% python3 -q
>>> import numpy as np
>>> np.set_printoptions(precision=2, suppress=True, linewidth=100)
>>> mat = np.loadtxt("mat.csv", delimiter=",")
>>> mat
array([[-2.,  0., -4.,  2.,  1.],
       [ 1.,  1., -4.,  2., -1.],
       [-2., -2.,  2., -1., -2.],
       [-2.,  1., -2.,  1., -1.]])
>>> C2 = mat.T @ mat
>>> np.diag(C2)
array([13.,  6., 40., 10.,  7.])
>>> np.round(np.linalg.eigvalsh(C2)[::-1], 2) + 0
array([53.13, 15.54,  5.46,  1.86,  0.  ])
>>> np.linalg.matrix_rank(C2)
np.int64(4)
>>> C2
array([[ 13.,   3.,   4.,  -2.,   3.],
       [  3.,   6., -10.,   5.,   2.],
       [  4., -10.,  40., -20.,  -2.],
       [ -2.,   5., -20.,  10.,   1.],
       [  3.,   2.,  -2.,   1.,   7.]])
>>> out = np.array([[1, 2, 1], [2, 0, 3], [3, 0, 3], [1, 1, 2], [3, 2, 2]])
>>> np.vstack([mat, out.T]).shape
(7, 5)
>>> np.einsum("ik,kj->ij", mat, out)
array([[ -9.,   0.,  -8.],
       [-10.,   2.,  -6.],
       [ -7.,  -9.,  -8.],
       [ -8.,  -5.,  -5.]])
>>> np.linalg.matrix_rank(np.vstack([mat, out.T]))
np.int64(5)
>>> out.T @ mat.T
array([[ -9., -10.,  -7.,  -8.],
       [  0.,   2.,  -9.,  -5.],
       [ -8.,  -6.,  -8.,  -5.]])
>>> np.einsum("ij,ij->i", mat, mat)
array([25., 23., 17., 11.])
>>> mat @ out
array([[ -9.,   0.,  -8.],
       [-10.,   2.,  -6.],
       [ -7.,  -9.,  -8.],
       [ -8.,  -5.,  -5.]])
>>> np.einsum("ij->j", mat)
array([-5.,  0., -8.,  4., -3.])
>>> x0 = np.array([-1, -9, 4, 7, 2])
>>> h1 = np.maximum(mat @ x0, 0)
>>> np.flatnonzero(h1 > 1e-9)
array([0, 2])
>>> np.maximum(mat @ (3 * x0), 0)
array([ 6.,  0., 51.,  0.])
>>> mat * (h1 > 1e-9)[:, None]
array([[-2.,  0., -4.,  2.,  1.],
       [ 0.,  0., -0.,  0., -0.],
       [-2., -2.,  2., -1., -2.],
       [-0.,  0., -0.,  0., -0.]])
>>> np.tanh(mat @ x0)
array([ 0.96, -1.  ,  1.  , -1.  ])
